>>> import numpy as np
>>> import numpy.linalg as la
>>> np.set_printoptions(suppress=True, linewidth=200)
>>> tidy = lambda a: np.round(a, 1) + 0
>>> W0 = np.loadtxt("w.csv", delimiter=",")
>>> tidy(W0)
array([[ 1.4, -1.6, -1.2, -1.8],
       [ 2. ,  0.7,  2. , -0.5],
       [-1.7, -0.8,  1.6, -1.7],
       [-0.3,  2.3, -0.9, -1.7]])
>>> x0 = np.array([0, 0, 1, 1])
>>> target = W0 @ x0
>>> tidy(target)
array([-3. ,  1.5,  0. , -2.6])
>>> tidy(la.solve(W0.T, W0[2]))
array([0., 0., 1., 0.])
>>> tidy(la.solve(W0, 5 * target))
array([0., 0., 5., 5.])
>>> x0 = np.array([-4, -2, 5, 2])
>>> target = W0 @ x0
>>> c, lr = np.zeros(4), 1 / la.norm(W0, 2) ** 2
>>> for i in range(6):
...     c -= lr * W0.T @ (W0 @ c - target)
...     if i % 2 == 0: print(i, round(la.norm(W0 @ c - target), 1))
... 
0 0.0
2 0.0
4 0.0
>>> tidy(c)
array([-4., -2.,  5.,  2.])
>>> tidy(la.cond(W0))
np.float64(1.0)
>>> tidy(np.abs(la.eigvals(W0)).max())
np.float64(3.0)
>>> tidy(np.trace(W0))
np.float64(2.0)
>>> tidy(la.det(W0))
np.float64(-81.0)
>>> rng = np.random.default_rng(554)
>>> z = rng.permutation(4)
>>> other = W0[:, z] * rng.choice([-1, 1], 4)
>>> tidy(other)
array([[-1.4,  1.6,  1.2, -1.8],
       [-2. , -0.7, -2. , -0.5],
       [ 1.7,  0.8, -1.6, -1.7],
       [ 0.3, -2.3,  0.9, -1.7]])
>>> U, _, VT = la.svd(W0.T @ other)
>>> tidy(la.lstsq(W0, other)[0])
array([[-1.,  0.,  0.,  0.],
       [ 0., -1.,  0.,  0.],
       [ 0.,  0., -1.,  0.],
       [ 0.,  0.,  0.,  1.]])
>>> tidy(U @ VT)
array([[-1.,  0.,  0.,  0.],
       [ 0., -1.,  0.,  0.],
       [ 0.,  0., -1.,  0.],
       [ 0.,  0.,  0.,  1.]])
>>> arr = np.diag(np.array([-2, -2, 0])) + -3 * np.eye(3, k=1) + -3 * np.eye(3, k=-1)
>>> arr
array([[-2., -3.,  0.],
       [-3., -2., -3.],
       [ 0., -3.,  0.]])
>>> z = rng.permutation(3)
>>> z
array([2, 0, 1])
>>> other = arr[z][:, z]
>>> other
array([[ 0.,  0., -3.],
       [ 0., -2., -3.],
       [-3., -3., -2.]])
>>> tidy(np.sort(np.abs(la.eigvals(other))))
array([1.1, 2.9, 5.9])
>>> f = np.array([2, -1])
>>> np.correlate(other[2], other[0], "full")
array([9., 9., 6., 0., 0.])
>>> np.array([np.convolve(row, f, "same") for row in other])
array([[ 0.,  0., -6.],
       [ 0., -4., -4.],
       [-6., -3., -1.]])
>>> np.polyval(f, other[2])
array([-7., -7., -5.])
>>> np.cross(other[2, :3], other[0, :3])
array([ 9., -9.,  0.])
>>> hat = np.triu(np.array([[1, 1, 2], [1, 0, 0], [1, 1, 0]]), 1) + np.eye(3)
>>> other = hat @ arr @ la.inv(hat)
>>> tidy(np.poly(other))
array([  1.,   4., -14., -18.])
>>> np.trace(other), np.trace(arr)
(np.float64(-4.0), np.float64(-4.0))
>>> other
array([[-5., -6.,  7.],
       [-3.,  1.,  3.],
       [ 0., -3.,  0.]])
>>> hat @ arr - arr @ hat
array([[-3., -6.,  1.],
       [ 0.,  3.,  6.],
       [ 0.,  0.,  0.]])
>>> la.cond(other) > 100
np.False_
>>> la.matrix_rank(other, rtol=0.1)
np.int64(2)
>>> f = np.array([2, 0])
>>> v = np.array([1, 0, 1])
>>> feats = np.outer(f, v)
>>> feats
array([[2, 0, 2],
       [0, 0, 0]])
>>> f = np.array([2, -2, 0])
>>> np.array([np.convolve(row, f, "same") for row in feats])
array([[-4,  4, -4],
       [ 0,  0,  0]])
>>> np.convolve(feats[1], f)
array([0, 0, 0, 0, 0])
>>> np.correlate(feats[1], feats[0], "full")
array([0, 0, 0, 0, 0])
